$ python -q
>>> import numpy as np
>>> from numpy import linalg as LA
>>> np.set_printoptions(precision=3, suppress=True, linewidth=200)
>>> F = np.loadtxt("data.csv", delimiter=",")
>>> print(F)
[[ 1.     0.     0.     0.   ]
 [ 0.     1.     0.     0.   ]
 [ 0.     0.     0.5   -0.866]
 [ 0.     0.     0.866  0.5  ]]
>>> O = F.astype(float).copy()
>>> for j in range(4):
...     O[:, j] -= O[:, :j] @ (O[:, :j].T @ O[:, j])
...     O[:, j] /= LA.norm(O[:, j])
... 
>>> np.round(O.T @ F, 3) + 0
array([[1., 0., 0., 0.],
       [0., 1., 0., 0.],
       [0., 0., 1., 0.],
       [0., 0., 0., 1.]])
>>> np.round(O.T @ O, 3) + 0
array([[1., 0., 0., 0.],
       [0., 1., 0., 0.],
       [0., 0., 1., 0.],
       [0., 0., 0., 1.]])
>>> O, V = LA.qr(F[:, :3])[0], LA.qr(F[:, 3:])[0]
>>> sigma = LA.svd(O.T @ V, compute_uv=False)
>>> (sigma > 0.9).sum()
np.int64(0)
>>> round(LA.norm(O @ O.T - V @ V.T, 2), 3)
np.float64(1.0)
>>> W0 = np.loadtxt("m.csv", delimiter=",")
>>> W0
array([[0.429, 0.143, 0.143, 0.   , 0.   , 0.286, 0.   ],
       [0.125, 0.125, 0.25 , 0.125, 0.125, 0.   , 0.25 ],
       [0.2  , 0.4  , 0.2  , 0.   , 0.   , 0.2  , 0.   ],
       [0.143, 0.   , 0.143, 0.143, 0.286, 0.286, 0.   ],
       [0.   , 0.   , 0.143, 0.286, 0.286, 0.286, 0.   ],
       [0.333, 0.   , 0.333, 0.   , 0.   , 0.167, 0.167],
       [0.   , 0.25 , 0.25 , 0.125, 0.   , 0.125, 0.25 ]])
>>> rng = np.random.default_rng(523730)
>>> labels = rng.permutation(7)
>>> labels
array([1, 4, 6, 2, 0, 3, 5])
>>> B = W0[labels][:, labels]
>>> np.allclose(B, W0)
False
>>> B = np.array([[4]])
>>> Z = np.array([[-2, -2, 3, 3, 3, -2],
...     [-2, -2, 0, -2, 2, -2],
...     [3, -3, -3, 0, 0, -2],
...     [1, 3, 3, 2, 0, -3],
...     [3, -2, 2, 3, 3, 2],
...     [-1, 3, -2, 0, -2, -3]])
>>> feats = np.block([[B, np.zeros((1, 6))], [np.zeros((6, 1)), Z]])
>>> feats
array([[ 4.,  0.,  0.,  0.,  0.,  0.,  0.],
       [ 0., -2., -2.,  3.,  3.,  3., -2.],
       [ 0., -2., -2.,  0., -2.,  2., -2.],
       [ 0.,  3., -3., -3.,  0.,  0., -2.],
       [ 0.,  1.,  3.,  3.,  2.,  0., -3.],
       [ 0.,  3., -2.,  2.,  3.,  3.,  2.],
       [ 0., -1.,  3., -2.,  0., -2., -3.]])
>>> np.sort(np.abs(LA.eigvals(W0)))[::-1]
array([1.   , 0.411, 0.411, 0.299, 0.126, 0.126, 0.075])
>>> p = np.eye(7)[5]
>>> for _ in range(7):
...     p = p @ W0
...     print(p.round(3))
... 
[0.333 0.    0.333 0.    0.    0.167 0.167]
[0.265 0.223 0.212 0.021 0.    0.211 0.069]
[0.257 0.168 0.226 0.039 0.034 0.168 0.108]
[0.238 0.175 0.217 0.05  0.042 0.181 0.097]
[0.235 0.167 0.219 0.053 0.048 0.18  0.098]
[0.233 0.167 0.218 0.054 0.05  0.182 0.096]
[0.233 0.165 0.218 0.055 0.051 0.182 0.096]
>>> x = np.array([1, 1, 0, 0, 1, 2, 2])
>>> np.einsum("ij,j->i", feats, x)
array([  4.,   3.,  -4.,  -1.,  -3.,  16., -11.])
>>> feats @ (2 * x)
array([  8.,   6.,  -8.,  -2.,  -6.,  32., -22.])
>>> print(feats @ x)
[  4.   3.  -4.  -1.  -3.  16. -11.]
>>> M = np.loadtxt("arr.csv", delimiter=",")
>>> M
array([[  6.907,  -7.916,  -1.009,  -6.955,   0.996,  -2.101],
       [ -2.818,   3.225,   0.294,   2.801,  -0.459,   0.821],
       [ -9.047,  10.303,   1.317,   9.014,  -1.324,   2.596],
       [-14.231,  16.201,   1.948,  14.313,  -1.952,   4.027],
       [  4.031,  -4.697,  -0.557,  -4.107,   0.638,  -1.133],
       [  7.02 ,  -8.   ,  -0.906,  -6.927,   0.958,  -1.971],
       [  4.741,  -5.503,  -0.686,  -4.814,   0.687,  -1.343],
       [ 16.396, -18.678,  -2.352, -16.476,   2.308,  -4.709],
       [  8.371,  -9.632,  -1.279,  -8.382,   1.218,  -2.38 ],
       [ -2.625,   2.854,   0.313,   2.545,  -0.346,   0.769],
       [  6.495,  -7.254,  -0.861,  -6.482,   0.965,  -1.769],
       [  5.112,  -5.709,  -0.763,  -5.041,   0.735,  -1.439],
       [  6.229,  -7.083,  -0.894,  -6.25 ,   0.894,  -1.768],
       [ -5.42 ,   6.186,   0.765,   5.308,  -0.833,   1.548],
       [ -2.593,   2.77 ,   0.3  ,   2.339,  -0.401,   0.746],
       [ -3.372,   3.82 ,   0.455,   3.335,  -0.435,   0.911],
       [ -2.753,   3.117,   0.451,   2.8  ,  -0.496,   0.826],
       [ 10.877, -12.394,  -1.519, -10.717,   1.515,  -3.081],
       [ 13.847, -15.795,  -2.06 , -13.86 ,   1.953,  -3.967],
       [  2.336,  -2.706,  -0.3  ,  -2.362,   0.3  ,  -0.673],
       [ -1.363,   1.563,   0.166,   1.255,  -0.116,   0.37 ],
       [ -4.478,   5.313,   0.618,   4.566,  -0.579,   1.261],
       [ -3.889,   4.425,   0.549,   3.825,  -0.547,   1.153],
       [ -7.499,   8.489,   1.069,   7.35 ,  -1.048,   2.067]])
>>> [round(float(x), 3) for x in LA.svd(M, compute_uv=False)[:3]]
[67.789, 0.326, 0.284]
>>> np.argsort(-LA.norm(M, axis=0).round(6), kind="stable")[:3]
array([1, 0, 3])
>>> np.abs(LA.svd(M)[2][-1])
array([0.147, 0.019, 0.275, 0.006, 0.308, 0.899])
>>> LA.cond(M) > 100
np.True_
>>> x = np.array([-9, -1, -1, 0, -4, -2])
>>> target = M @ x
>>> b, lr = np.zeros(6), 1 / LA.norm(M, 2) ** 2
>>> for i in range(4):
...     b -= lr * M.T @ (M @ b - target)
...     if i % 1 == 0: print(i, round(LA.norm(M @ b - target), 3))
... 
0 2.662
1 2.662
2 2.662
3 2.662
>>> b
array([-2.258,  2.572,  0.321,  2.254, -0.32 ,  0.643])
>>> hat = M @ LA.solve(M.T @ M, M.T)
>>> hat @ M[:, 4]
array([ 0.996, -0.459, -1.324, -1.952,  0.638,  0.958,  0.687,  2.308,  1.218, -0.346,  0.965,  0.735,  0.894, -0.833, -0.401, -0.435, -0.496,  1.515,  1.953,  0.3  , -0.116, -0.579, -0.547, -1.048])
>>> round(LA.norm(M, 2), 3)
np.float64(67.789)
>>> round(float(LA.norm(M, 1)), 3), round(float(LA.norm(M, np.inf)), 3)
(173.633, 60.919)
>>> LA.norm(M, axis=1).argmax()
np.int64(7)
>>> round(float(M[4] @ M[0]), 3)
97.166
>>> round(float(LA.norm(M, "nuc")), 3)
69.012
>>> B = M / LA.norm(M, axis=1, keepdims=True)
>>> gram = B @ B.T
>>> LA.norm(B, axis=1)
array([1., 1., 1., 1., 1., 1., 1., 1., 1., 1., 1., 1., 1., 1., 1., 1., 1., 1., 1., 1., 1., 1., 1., 1.])
>>> mat = np.array([[0, 3, 0, 2, 3, -2, -3, 4],
...     [1, -3, -4, 0, 4, 4, -4, -5],
...     [-3, 1, -2, -1, -1, 2, 2, -1],
...     [1, 2, -2, 2, 2, 0, -4, -3],
...     [4, -3, -3, 4, -3, -1, -3, 5],
...     [5, 5, -5, 0, -3, 2, 5, 0],
...     [-2, -4, -1, -1, 5, -1, -4, 2]])
>>> mat[:, 5] = 3 * mat[:, 3]
>>> print(mat)
[[ 0  3  0  2  3  6 -3  4]
 [ 1 -3 -4  0  4  0 -4 -5]
 [-3  1 -2 -1 -1 -3  2 -1]
 [ 1  2 -2  2  2  6 -4 -3]
 [ 4 -3 -3  4 -3 12 -3  5]
 [ 5  5 -5  0 -3  0  5  0]
 [-2 -4 -1 -1  5 -3 -4  2]]
>>> gram = mat.T @ mat
>>> np.diag(gram)
array([ 56,  73,  59,  26,  73, 234,  95,  80])
>>> gram
array([[ 56,  17, -35,  23, -28,  69,   7,  11],
       [ 17,  73,  -6,   1, -26,   3,  47,  -3],
       [-35,  -6,  59, -13,   1, -39,   8,  11],
       [ 23,   1, -13,  26,  -6,  78, -24,  21],
       [-28, -26,   1,  -6,  73, -18, -61, -18],
       [ 69,   3, -39,  78, -18, 234, -72,  63],
       [  7,  47,   8, -24, -61, -72,  95,  -5],
       [ 11,  -3,  11,  21, -18,  63,  -5,  80]])
>>> LA.matrix_rank(gram)
np.int64(7)
>>> LA.svd(mat, compute_uv=False) ** 2
array([332.214, 180.404,  90.71 ,  48.261,  32.157,  12.034,   0.22 ])
